% ipython --no-banner

In [1]: import numpy as np

In [2]: from numpy import linalg as LA

In [3]: np.set_printoptions(precision=3, suppress=True, linewidth=140)

In [4]: feats = np.load("x.npy")

In [5]: feats
Out[5]: 
array([[ 1, -1,  1],
       [ 1,  0,  0],
       [ 1,  1,  1]])

In [6]: rng = np.random.default_rng(762893)

In [7]: z = rng.permutation(3)

In [8]: z
Out[8]: array([0, 1, 2])

In [9]: A2 = feats[z][:, z]

In [10]: A2
Out[10]: 
array([[ 1, -1,  1],
       [ 1,  0,  0],
       [ 1,  1,  1]])

In [11]: np.sort(np.abs(LA.eigvals(A2)))
Out[11]: array([1., 1., 2.])

In [12]: np.trace(A2)
Out[12]: np.int64(2)

In [13]: np.round(LA.det(A2), 3), round(float(LA.det(feats[z])), 3)
Out[13]: (np.float64(2.0), 2.0)

In [14]: A = np.load("m.npy")

In [15]: A
Out[15]: 
array([[1. , 0.2],
       [0.2, 1. ]])

In [16]: vec = np.array([1, -2])

In [17]: h = np.maximum(A @ vec, 0)

In [18]: np.maximum(A @ vec, 0) - np.maximum(-A @ vec, 0)
Out[18]: array([ 0.6, -1.8])

In [19]: h
Out[19]: array([0.6, 0. ])

In [20]: evals, evecs = LA.eigh(A)

In [21]: vec = np.array([1, 7])

In [22]: evecs * np.maximum(evals, 0) @ evecs.T
Out[22]: 
array([[1. , 0.2],
       [0.2, 1. ]])

In [23]: vec @ A @ vec / (vec @ vec), evals[0], evals[-1]
Out[23]: (np.float64(1.056), np.float64(0.8), np.float64(1.2))

In [24]: evecs * np.abs(evals) @ evecs.T
Out[24]: 
array([[1. , 0.2],
       [0.2, 1. ]])

In [25]: np.abs(A).sum(axis=1).max(), np.abs(evals).max()
Out[25]: (np.float64(1.2), np.float64(1.2))

In [26]: vec @ A @ vec
Out[26]: np.float64(52.8)

In [27]: vec = np.array([-3, 2])

In [28]: target = A @ vec

In [29]: target
Out[29]: array([-2.6,  1.4])

In [30]: LA.solve(A, target)
Out[30]: array([-3.,  2.])

In [31]: f = np.array([3, -3, 2])

In [32]: np.polyval(f, A[1])
Out[32]: array([1.52, 2.  ])

In [33]: m1 = np.diag(np.array([-3, 5, 0])) + -2 * np.eye(3, k=1) + -2 * np.eye(3, k=-1)

In [34]: m1
Out[34]: 
array([[-3., -2.,  0.],
       [-2.,  5., -2.],
       [ 0., -2.,  0.]])

In [35]: z = rng.permutation(3)

In [36]: z
Out[36]: array([0, 2, 1])

In [37]: A2 = m1[z][:, z]

In [38]: np.diag(A2)
Out[38]: array([-3.,  0.,  5.])

In [39]: A2
Out[39]: 
array([[-3.,  0., -2.],
       [ 0.,  0., -2.],
       [-2., -2.,  5.]])

In [40]: z = rng.integers(0, 3, 3)

In [41]: arr = np.array([[3, 0, 0], [2, 1, 3], [0, 2, 0]]) * (z[:, None] == z)

In [42]: arr
Out[42]: 
array([[3, 0, 0],
       [0, 1, 3],
       [0, 2, 0]])

In [43]: A2 = arr / LA.norm(arr, axis=1, keepdims=True)

In [44]: cov = A2 @ A2.T

In [45]: (cov - 2 * np.eye(3)).round(6).argmax(axis=1)
Out[45]: array([1, 2, 1])

In [46]: cov
Out[46]: 
array([[1.   , 0.   , 0.   ],
       [0.   , 1.   , 0.316],
       [0.   , 0.316, 1.   ]])

In [47]: cov[2]
Out[47]: array([0.   , 0.316, 1.   ])

In [48]: f, r1 = cov[1], cov[0]

In [49]: f @ f
Out[49]: np.float64(1.1)

In [50]: pr = (f @ r1) / (f @ f) * f

In [51]: (r1 - pr) @ f
Out[51]: np.float64(0.0)

In [52]: np.sort(LA.eigvals(arr).real)
Out[52]: array([-2.,  3.,  3.])

In [53]: np.flatnonzero(LA.matrix_power((arr != 0) + (arr.T != 0) + np.eye(3), 3)[0])
Out[53]: array([0])

In [54]: round(LA.det(arr), 3)
Out[54]: np.float64(-18.0)

In [55]: J = np.load("w.npy")

In [56]: J
Out[56]: 
array([[-0.839, -0.545,  0.   ],
       [ 0.545, -0.839,  0.   ],
       [ 0.   ,  0.   ,  1.   ]])

In [57]: round(float(np.trace(J)), 3)
Out[57]: -0.677

In [58]: (J + J.T) / 2
Out[58]: 
array([[-0.839,  0.   ,  0.   ],
       [ 0.   , -0.839,  0.   ],
       [ 0.   ,  0.   ,  1.   ]])

In [59]: assert J == J.T
ValueError: The truth value of an array with more than one element is ambiguous. Use a.any() or a.all()


In [60]: round(float(np.abs(LA.eigvals(J)).max()), 3)
Out[60]: 1.0

In [61]: round(float(LA.det(J)), 3)
Out[61]: 1.0

In [62]: np.sort(LA.eigvals(J).real)
Out[62]: array([-0.839, -0.839,  1.   ])

In [63]: np.flatnonzero(LA.matrix_power((J != 0) + (J.T != 0) + np.eye(3), 3)[2])
Out[63]: array([2])

In [64]: (LA.matrix_power((J != 0) + (J.T != 0) + np.eye(3), 3) > 0).astype(int)
Out[64]: 
array([[1, 1, 0],
       [1, 1, 0],
       [0, 0, 1]])

In [65]: f = np.array([0, -8, 4])

In [66]: np.correlate(J[1], J[0], "full")
Out[66]: array([ 0.   , -0.297,  0.   ,  0.703,  0.   ])

In [67]: np.convolve(J[1], f)
Out[67]: array([ 0.   , -4.357,  8.888, -3.355,  0.   ])

In [68]: np.cross(J[1, :3], J[0, :3])
Out[68]: array([ 0., -0., -1.])

In [69]: np.round(J.T @ J, 3) + 0
Out[69]: 
array([[1., 0., 0.],
       [0., 1., 0.],
       [0., 0., 1.]])

In [70]: LA.pinv(J)
Out[70]: 
array([[-0.839,  0.545,  0.   ],
       [-0.545, -0.839,  0.   ],
       [ 0.   ,  0.   ,  1.   ]])

In [71]: LA.svd(J, compute_uv=False)
Out[71]: array([1., 1., 1.])

In [72]: np.round(J @ J.T, 3) + 0
Out[72]: 
array([[1., 0., 0.],
       [0., 1., 0.],
       [0., 0., 1.]])

In [73]: LA.norm(J, axis=0)
Out[73]: array([1., 1., 1.])

In [74]: J[:, 0] @ J[:, 2]
Out[74]: np.float64(0.0)

In [75]: hat = np.triu(np.array([[-1, -8, 7], [8, 3, -4], [4, -3, -9]]), 1) + np.eye(3)

In [76]: A2 = hat @ J @ LA.inv(hat)

In [77]: A2
Out[77]: 
array([[ -5.196, -35.402, -98.236],
       [  0.545,   3.518,   6.261],
       [  0.   ,   0.   ,   1.   ]])

In [78]: np.round(np.trace(A2), 3), round(np.trace(J), 3)
Out[78]: (np.float64(-0.677), np.float64(-0.677))

In [79]: np.poly(A2)
Out[79]: array([ 1.   ,  0.677, -0.677, -1.   ])

In [80]: hat @ J - J @ hat
Out[80]: 
array([[ -4.357,   0.   ,  10.692],
       [  0.   ,   4.357, -11.167],
       [  0.   ,   0.   ,   0.   ]])

In [81]: round(float(LA.det(A2)), 3)
Out[81]: 1.0

In [82]: F = np.tanh(np.array([[0.6, 0.5],
    ...:     [-0.5, 0.2],
    ...:     [-0.1, 0.7],
    ...:     [0.6, -0.3],
    ...:     [-2.1, -0.2],
    ...:     [0.4, 0.3],
    ...:     [-0.7, 0.1],
    ...:     [-1.4, 2.3],
    ...:     [1.1, 1.2],
    ...:     [0.3, 0.0],
    ...:     [0.6, 1.1],
    ...:     [-0.3, 0.1],
    ...:     [0.0, 0.6],
    ...:     [0.2, -0.1],
    ...:     [1.3, -0.1],
    ...:     [-0.4, 0.6],
    ...:     [-0.8, -0.2],
    ...:     [1.4, -2.0],
    ...:     [-1.7, 0.7],
    ...:     [-0.7, 0.7]]) @ np.array([[-0.1, 1.4, -0.9], [0.9, 0.5, 0.5]]))

In [83]: F
Out[83]: 
array([[ 0.371,  0.797, -0.282],
       [ 0.226, -0.537,  0.501],
       [ 0.565,  0.207,  0.414],
       [-0.319,  0.598, -0.598],
       [ 0.03 , -0.995,  0.946],
       [ 0.226,  0.611, -0.207],
       [ 0.159, -0.731,  0.592],
       [ 0.976, -0.67 ,  0.984],
       [ 0.749,  0.973, -0.371],
       [-0.03 ,  0.397, -0.264],
       [ 0.731,  0.883,  0.01 ],
       [ 0.119, -0.354,  0.31 ],
       [ 0.493,  0.291,  0.291],
       [-0.11 ,  0.226, -0.226],
       [-0.217,  0.944, -0.84 ],
       [ 0.523, -0.254,  0.578],
       [-0.1  , -0.84 ,  0.551],
       [-0.96 ,  0.744, -0.978],
       [ 0.664, -0.966,  0.954],
       [ 0.604, -0.558,  0.753]])

In [84]: A2 = np.c_[F[:, :1] @ np.array([[-8]]), np.array([2, 1, -1, 2, 1, 2, 1, -2, 0, -1, 2, 1, 1, -1, -2, 2, 2, 2, -1, 2])]

In [85]: A2
Out[85]: 
array([[-2.971,  2.   ],
       [-1.808,  1.   ],
       [-4.519, -1.   ],
       [ 2.548,  2.   ],
       [-0.24 ,  1.   ],
       [-1.808,  2.   ],
       [-1.269,  1.   ],
       [-7.81 , -2.   ],
       [-5.99 ,  0.   ],
       [ 0.24 , -1.   ],
       [-5.845,  2.   ],
       [-0.955,  1.   ],
       [-3.944,  1.   ],
       [ 0.876, -1.   ],
       [ 1.732, -2.   ],
       [-4.181,  2.   ],
       [ 0.797,  2.   ],
       [ 7.676,  2.   ],
       [-5.312, -1.   ],
       [-4.835,  2.   ]])

In [86]: LA.norm(LA.qr(F)[0].T @ A2, axis=0) ** 2 / ((A2 ** 2).sum(axis=0) + 1e-12)
Out[86]: array([1.   , 0.217])

In [87]: np.round(LA.lstsq(F, A2[:, 0])[0], 3) + 0
Out[87]: array([-8.,  0.,  0.])

In [88]: LA.matrix_rank(A2)
Out[88]: np.int64(2)
